>>> import numpy as np
>>> np.set_printoptions(precision=2, suppress=True, linewidth=100, floatmode="fixed")
>>> K = np.load("w.npy")
>>> K
array([[  9.32,  -7.48,  10.48,   8.58],
       [  3.71,  11.56,  -2.68,  -7.62],
       [ -8.12, -12.83,   0.80,   2.88],
       [ -1.89,  -3.96,   5.92,   8.87],
       [  1.73,   2.47,   3.90,  -6.18],
       [ -3.46,   3.30,  -5.53,  -0.24],
       [  2.63,   7.34,  -5.94,  -7.80],
       [  2.29,  -2.81,   1.70,   4.27],
       [  6.79,  -0.24,   3.97,   5.38],
       [  8.65, -13.12,   4.10,   4.98],
       [  1.88,   5.92,   5.99,   0.03],
       [ -6.42,  10.04,  -4.26,  -5.50],
       [  9.88,  -2.64,   5.42,  -8.86],
       [  1.59, -22.61,  15.52,  12.83],
       [  9.99,  -6.32,  10.47,   3.33],
       [  3.08,  -9.79,   0.17,   5.01],
       [  1.86,  -4.33,   6.94,   4.03]])
>>> t3 = np.stack([K, 3 * K, K[::-1]])
>>> np.linalg.matrix_rank(t3.reshape(3, -1))
np.int64(2)
>>> np.einsum("bij,cij->bc", t3, t3)
array([[ 3472.05, 10416.15,  1272.83],
       [10416.15, 31248.45,  3818.48],
       [ 1272.83,  3818.48,  3472.05]])
>>> (t3 @ K.T).shape
(3, 17, 17)
>>> np.linalg.norm(t3, axis=(1, 2))
array([ 58.92, 176.77,  58.92])
>>> np.linalg.matrix_rank(t3)
array([4, 4, 4])
>>> vec = np.array([2, 0, 2, 1])
>>> h1 = np.maximum(K @ vec, 0)
>>> np.maximum(K @ (3 * vec), 0)
array([144.54,   0.00,   0.00,  50.79,  15.24,   0.00,   0.00,  36.75,  80.70,  91.44,  47.31,
         0.00,  65.22, 141.15, 132.75,  34.53,  64.89])
>>> np.tanh(K @ vec)
array([ 1.00, -1.00, -1.00,  1.00,  1.00, -1.00, -1.00,  1.00,  1.00,  1.00,  1.00, -1.00,  1.00,
        1.00,  1.00,  1.00,  1.00])
